>>> import numpy as np
>>> np.set_printoptions(precision=3, suppress=True, linewidth=100)
>>> feats = np.loadtxt("run14.csv", delimiter=",")
>>> feats
array([[0., 0., 0., 0.],
       [0., 1., 0., 0.],
       [0., 0., 0., 0.],
       [0., 0., 0., 1.]])
>>> vec = np.array([9, 0, 4, 3])
>>> feats @ feats @ vec
array([0., 0., 0., 3.])
>>> np.eye(4) - feats
array([[1., 0., 0., 0.],
       [0., 0., 0., 0.],
       [0., 0., 1., 0.],
       [0., 0., 0., 0.]])
>>> (vec - feats @ vec) @ (feats @ vec)
np.float64(0.0)
>>> Uu, sigma, vt = np.linalg.svd(feats)
>>> V = vt[:(sigma > 1e-8).sum()]
>>> rng = np.random.default_rng(96597)
>>> vec = feats[3] + 5 * feats[2] + rng.integers(2) * np.eye(4)[3]
>>> vec
array([0., 0., 0., 1.])
>>> round(float(np.linalg.norm(vec - V.T @ V @ vec)), 3)
0.0
>>> V.T @ V
array([[0., 0., 0., 0.],
       [0., 1., 0., 0.],
       [0., 0., 0., 0.],
       [0., 0., 0., 1.]])
>>> np.diag(V.T @ V)
array([0., 1., 0., 1.])
>>> np.linalg.matrix_rank(np.vstack([feats, vec]))
np.int64(2)
>>> np.allclose(V.T @ V @ vec, vec)
True
>>> np.linalg.matrix_power(feats - np.diag(np.diag(feats)), 4)
array([[0., 0., 0., 0.],
       [0., 0., 0., 0.],
       [0., 0., 0., 0.],
       [0., 0., 0., 0.]])
>>> [int(np.linalg.matrix_rank(np.linalg.matrix_power(feats, p))) for p in range(1, 5)]
[2, 2, 2, 2]
>>> w, V = np.linalg.eigh(feats)
>>> vec = np.array([2, -2, 1, -1])
>>> np.linalg.eigvalsh(feats[1:, 1:])
array([0., 1., 1.])
>>> f = np.array([1, 0, 5])
>>> mat = -1 * np.eye(3) + np.outer(f, f)
>>> mat
array([[ 0.,  0.,  5.],
       [ 0., -1.,  0.],
       [ 5.,  0., 24.]])
>>> [round(float(x), 3) for x in np.linalg.svd(mat, compute_uv=False)[:3]]
[25.0, 1.0, 1.0]
>>> np.linalg.matrix_rank(mat, rtol=0.1)
np.int64(1)
>>> round(np.log10(np.linalg.cond(mat)))
1
>>> vec = np.array([-3, -5, -3])
>>> target = mat @ vec
>>> target
array([-15.,   5., -87.])
>>> np.linalg.solve(mat, target + mat[:, 2])
array([-3., -5., -2.])
>>> np.linalg.solve(mat.T, mat[0])
array([ 1., -0.,  0.])
>>> np.linalg.solve(mat, mat[:, 0])
array([ 1., -0.,  0.])
>>> np.linalg.solve(mat, 2 * target)
array([ -6., -10.,  -6.])
>>> w, V = np.linalg.eig(mat)
>>> np.prod(w)
np.float64(25.0)
>>> np.round(mat @ V[:, 0] - w[0] * V[:, 0], 3) + 0
array([0., 0., 0.])
>>> np.sort(np.linalg.eigvals(np.linalg.inv(mat)))
array([-1.  , -1.  ,  0.04])
>>> np.round(np.linalg.det(mat[::-1]), 3)
np.float64(-25.0)
>>> round(np.linalg.det(mat.T), 3)
np.float64(25.0)
>>> np.kron(np.eye(2, dtype=int), mat)
array([[ 0.,  0.,  5.,  0.,  0.,  0.],
       [ 0., -1.,  0.,  0., -0.,  0.],
       [ 5.,  0., 24.,  0.,  0.,  0.],
       [ 0.,  0.,  0.,  0.,  0.,  5.],
       [ 0., -0.,  0.,  0., -1.,  0.],
       [ 0.,  0.,  0.,  5.,  0., 24.]])
>>> round(np.linalg.det(2 * mat), 3), round(np.linalg.det(mat), 3)
(np.float64(200.0), np.float64(25.0))
>>> np.einsum("ij,ji->", mat, mat)
np.float64(627.0)
>>> np.linalg.eigvals(mat)
array([-1., 25., -1.])
>>> other = np.array([[1, 0], [1, 1], [1, 0]])
>>> np.vstack([mat, other.T]).shape
(5, 3)
>>> np.linalg.matrix_rank(mat @ other)
np.int64(2)
>>> np.einsum("ik,kj->ij", mat, other)
array([[ 5.,  0.],
       [-1., -1.],
       [29.,  0.]])
>>> A = np.triu(rng.random((4, 4)) < 0.6, 1).astype(int)
>>> A = A + A.T
>>> A
array([[0, 1, 0, 1],
       [1, 0, 0, 1],
       [0, 0, 0, 0],
       [1, 1, 0, 0]])
>>> np.round(A @ np.linalg.pinv(A) @ A, 3) + 0
array([[0., 1., 0., 1.],
       [1., 0., 0., 1.],
       [0., 0., 0., 0.],
       [1., 1., 0., 0.]])
>>> try:
...     np.linalg.inv(A)
... except np.linalg.LinAlgError as e:
...     print(e)
... 
Singular matrix
>>> np.allclose(A[:-1].T @ np.linalg.lstsq(A[:-1].T, A[-1])[0], A[-1])
False
>>> w, V = np.linalg.eigh(A)
>>> vec = np.array([0, -2, -3, 2])
>>> (np.sign(V[:, -1].round(6)) == np.sign(V[0, -1].round(6))).astype(int)
array([1, 1, 0, 1])
>>> vec @ A @ vec
np.int64(-8)
>>> Uu, sigma, vt = np.linalg.svd(A)
>>> np.argmax(sigma[:-1] / (sigma[1:] + 1e-6)) + 1
np.int64(3)
>>> sigma
array([2., 1., 1., 0.])
>>> other = Uu[:, :3] @ np.diag(sigma[:3]) @ vt[:3]
>>> np.linalg.matrix_rank(A, rtol=0.05)
np.int64(3)
>>> np.linalg.matrix_rank(other)
np.int64(3)
>>> np.round(np.linalg.norm(A - other, 2), 3), sigma[3]
(np.float64(0.0), np.float64(0.0))
>>> round(float(np.linalg.norm(A - other) / np.linalg.norm(A)), 3)
0.0
>>> round(float(np.abs(A - other).max()), 3)
0.0
>>> W0 = np.load("data.npy")
>>> W0
array([[ 0.444, -0.82 ,  0.137],
       [-0.82 ,  1.514, -0.252],
       [ 0.137, -0.252,  0.042]])
>>> # rows and columns are dependent
>>> np.einsum("ij,ji->", W0, W0)
np.float64(4.0)
>>> round(float(np.linalg.det(2 * W0)), 3), round(np.linalg.det(W0), 3)
(0.0, np.float64(0.0))
>>> np.round(np.poly(W0), 3) + 0
array([ 1., -2.,  0.,  0.])
>>> E = np.load("out2.npy")
>>> E
array([[-10. ,   1.6,  -0.1],
       [ -8. ,  -0.8,   1.6],
       [ -5. ,   0.5,   0.9],
       [ 14. ,  -1. ,   0.9]])
>>> # column 0 dominates
>>> P = E @ np.linalg.solve(E.T @ E, E.T)
>>> np.round(np.linalg.eigvalsh(P), 3) + 0
array([0., 1., 1., 1.])
>>> P
array([[ 0.696, -0.154,  0.402, -0.161],
       [-0.154,  0.922,  0.204, -0.082],
       [ 0.402,  0.204,  0.468,  0.214],
       [-0.161, -0.082,  0.214,  0.914]])
>>> np.diag(P)
array([0.696, 0.922, 0.468, 0.914])
>>> np.round(np.trace(P), 3)
np.float64(3.0)
>>> P @ E[:, 2]
array([-0.1,  1.6,  0.9,  0.9])
>>> f, v = E[1], E[0]
>>> f @ f
np.float64(67.2)
>>> f @ v
np.float64(78.56)
>>> p = (f @ v) / (f @ f) * f
>>> np.outer(f, v)
array([[ 80.  , -12.8 ,   0.8 ],
       [  8.  ,  -1.28,   0.08],
       [-16.  ,   2.56,  -0.16]])
>>> np.round((v - p) @ f, 3)
np.float64(-0.0)
>>> np.round(np.linalg.norm(f + v) ** 2 + np.linalg.norm(f - v) ** 2, 3)
np.float64(339.54)
>>> v - p
array([-0.648,  2.535, -1.97 ])
>>> other = np.c_[E[:, :1] @ np.array([[0]]), np.array([3, 4, 2, 5])]
>>> other
array([[0., 3.],
       [0., 4.],
       [0., 2.],
       [0., 5.]])
>>> np.linalg.matrix_rank(other)
np.int64(1)
>>> np.linalg.norm(other - E @ np.linalg.lstsq(E, other)[0], axis=0)
array([0.   , 2.779])
>>> np.linalg.lstsq(E, other[:, 0])[0]
array([0., 0., 0.])
>>> np.abs(E).max()
np.float64(14.0)
>>> np.unravel_index(np.abs(E).argmax(), E.shape)
(np.int64(3), np.int64(0))
>>> E - E[0]
array([[ 0. ,  0. ,  0. ],
       [ 2. , -2.4,  1.7],
       [ 5. , -1.1,  1. ],
       [24. , -2.6,  1. ]])
>>> np.linalg.svd(E, compute_uv=False)
array([19.668,  2.382,  1.072])
>>> E.sum(axis=1)
array([-8.5, -7.2, -3.6, 13.9])
>>> np.count_nonzero(E)
np.int64(12)
>>> E.sum(axis=0)
array([-9. ,  0.3,  3.3])
>>> np.diff(E, axis=0)
array([[ 2. , -2.4,  1.7],
       [ 3. ,  1.3, -0.7],
       [19. , -1.5,  0. ]])
>>> E.mean(axis=0)
array([-2.25 ,  0.075,  0.825])
>>> np.linalg.matrix_rank(E)
np.int64(3)
>>> vec = np.array([2, 0, -2])
>>> target = E @ vec
>>> np.round(np.linalg.lstsq(E, target)[0], 3) + 0
array([ 2.,  0., -2.])
>>> target = target + 0.1 * rng.normal(size=4)
>>> target
array([-19.793, -19.126, -11.768,  26.159])
>>> c, *_ = np.linalg.lstsq(E, target)
>>> c.round()
array([ 2., -0., -2.])
>>> c
array([ 1.995, -0.023, -1.989])
>>> np.round(np.linalg.norm(target - E @ c), 3)
np.float64(0.011)
>>> [round(float(np.linalg.norm(np.linalg.solve(E.T @ E + lam * np.eye(3), E.T @ target))), 2) for lam in (0, 1, 10, 100)]
[2.82, 2.52, 2.05, 1.6]
>>> np.round(E.T @ (target - E @ c), 3) + 0
array([0., 0., 0.])
>>> M = np.load("case6.npy")
>>> M
array([[-1, -1, -1, -1],
       [-1, -2, -2, -2],
       [-1, -2, -3, -3],
       [-1, -2, -3, -4]])
>>> w, V = np.linalg.eigh(M)
>>> np.round(V.T @ V, 3) + 0
array([[1., 0., 0., 0.],
       [0., 1., 0., 0.],
       [0., 0., 1., 0.],
       [0., 0., 0., 1.]])
>>> np.round(V.T @ M @ V, 3) + 0
array([[-8.291,  0.   ,  0.   ,  0.   ],
       [ 0.   , -1.   ,  0.   ,  0.   ],
       [ 0.   ,  0.   , -0.426,  0.   ],
       [ 0.   ,  0.   ,  0.   , -0.283]])
>>> np.linalg.eigvalsh(M @ M)
array([ 0.08 ,  0.181,  1.   , 68.738])
>>> V @ np.diag(w) @ V.T
array([[-1., -1., -1., -1.],
       [-1., -2., -2., -2.],
       [-1., -2., -3., -3.],
       [-1., -2., -3., -4.]])
>>> w
array([-8.291, -1.   , -0.426, -0.283])
>>> w.sum(), np.trace(M)
(np.float64(-10.0), np.int64(-10))
>>> np.linalg.norm(M, axis=1).argmax()
np.int64(3)
>>> np.linalg.norm(M, axis=1)
array([2.   , 3.606, 4.796, 5.477])
>>> M[3] @ M[2]
np.int64(26)
>>> round(np.linalg.norm(M[3], 1), 3), round(np.linalg.norm(M[3], np.inf), 3)
(np.float64(10.0), np.float64(4.0))
>>> round(np.linalg.norm(M, 2), 3)
np.float64(8.291)
>>> np.linalg.norm(M, axis=0)
array([2.   , 3.606, 4.796, 5.477])
>>> round(float(np.linalg.norm(M) ** 2 / np.linalg.norm(M, 2) ** 2), 3)
1.018
>>> round(np.linalg.norm(M[3] - M[2]), 3)
np.float64(1.0)
>>> lab = rng.permutation(4)
>>> lab
array([0, 1, 2, 3])
>>> other = M[lab][:, lab]
>>> np.trace(other)
np.int64(-10)
>>> np.diag(other)
array([-1, -2, -3, -4])
>>> np.allclose(other, M)
True
>>> np.round(np.linalg.det(other), 3), round(np.linalg.det(M[lab]), 3)
(np.float64(1.0), np.float64(1.0))
>>> w, V = np.linalg.eig(M)
>>> w
array([-8.291, -1.   , -0.426, -0.283])
>>> np.sort(np.linalg.eigvals(np.linalg.inv(M)))
array([-3.532, -2.347, -1.   , -0.121])
>>> round(np.prod(w), 3)
np.float64(1.0)
>>> np.sort(np.linalg.eigvals(M @ M))
array([ 0.08 ,  0.181,  1.   , 68.738])
>>> arr = np.load("mat.npy")
>>> arr
array([[ 1,  0,  0,  0],
       [-2,  1,  0,  0],
       [ 1,  0, -1,  0],
       [-2, -1, -1, -2]])
>>> vec = np.array([0, 2, 0, -1])
>>> target = arr @ vec
>>> target
array([0, 2, 0, 0])
>>> np.linalg.solve(arr.T, arr[1])
array([ 0.,  1., -0., -0.])
>>> np.trace(arr)
np.int64(-1)
>>> round(np.abs(np.linalg.eigvals(arr)).max(), 3)
np.float64(2.0)
>>> assert arr == arr.T
Traceback (most recent call last):
  File "<python-input-155>", line 1, in <module>
    assert arr == arr.T
           ^^^^^^^^^^^^
ValueError: The truth value of an array with more than one element is ambiguous. Use a.any() or a.all()
>>> arr @ arr
array([[ 1,  0,  0,  0],
       [-4,  1,  0,  0],
       [ 0,  0,  1,  0],
       [ 3,  1,  3,  4]])
>>> np.allclose(arr, arr.T)
False
>>> (arr + arr.T) / 2
array([[ 1. , -1. ,  0.5, -1. ],
       [-1. ,  1. ,  0. , -0.5],
       [ 0.5,  0. , -1. , -0.5],
       [-1. , -0.5, -0.5, -2. ]])
>>> np.sort(np.abs(np.linalg.eigvals(arr)))
array([1., 1., 1., 2.])
>>> np.linalg.matrix_power(arr, 3)
array([[ 1,  0,  0,  0],
       [-6,  1,  0,  0],
       [ 1,  0, -1,  0],
       [-4, -3, -7, -8]])
>>> (arr - arr.T) / 2
array([[ 0. ,  1. , -0.5,  1. ],
       [-1. ,  0. ,  0. ,  0.5],
       [ 0.5,  0. ,  0. ,  0.5],
       [-1. , -0.5, -0.5,  0. ]])
>>> X = np.load("sample16.npy")
>>> X
array([[ 0.541, -0.05 , -0.496],
       [-0.05 ,  0.994, -0.054],
       [-0.496, -0.054,  0.465]])
>>> vec = np.array([5, 4, 4])
>>> a = np.maximum(X @ vec, 0)
>>> np.flatnonzero(a > 1e-9)
array([0, 1])
>>> X * (a > 1e-9)[:, None]
array([[ 0.541, -0.05 , -0.496],
       [-0.05 ,  0.994, -0.054],
       [-0.   , -0.   ,  0.   ]])
>>> np.maximum(X @ vec, 0) - np.maximum(-X @ vec, 0)
array([ 0.52 ,  3.51 , -0.837])
>>> np.tanh(X @ vec)
array([ 0.477,  0.998, -0.684])
>>> P = np.triu(np.array([[0, 0, -2], [-1, -3, 5], [0, 1, 2]]), 1) + np.eye(3)
>>> other = P @ X @ np.linalg.inv(P)
>>> P @ X - X @ P
array([[ 0.992,  0.109,  0.403],
       [-2.479, -0.271, -2.749],
       [ 0.   ,  0.   , -0.72 ]])
>>> np.round(np.poly(other), 3) + 0
array([ 1., -2.,  1.,  0.])
>>> round(float(np.trace(other)), 3), np.round(np.trace(X), 3)
(2.0, np.float64(2.0))
>>> lab = rng.permutation(3)
>>> lab
array([2, 0, 1])
>>> other = X[lab][:, lab]
>>> np.sort(np.abs(np.linalg.eigvals(other)))
array([0., 1., 1.])
>>> other
array([[ 0.465, -0.496, -0.054],
       [-0.496,  0.541, -0.05 ],
       [-0.054, -0.05 ,  0.994]])
>>> round(np.linalg.det(other), 3), round(float(np.linalg.det(X[lab])), 3)
(np.float64(0.0), -0.0)
>>> Uu, sigma, vt = np.linalg.svd(X)
>>> sigma.round(3) + 0
array([1., 1., 0.])
>>> np.argmax(sigma[:-1] / (sigma[1:] + 1e-6)) + 1
np.int64(2)
>>> other = Uu[:, :2] @ np.diag(sigma[:2]) @ vt[:2]
>>> np.linalg.matrix_rank(other)
np.int64(2)
>>> other
array([[ 0.541, -0.05 , -0.496],
       [-0.05 ,  0.994, -0.054],
       [-0.496, -0.054,  0.465]])
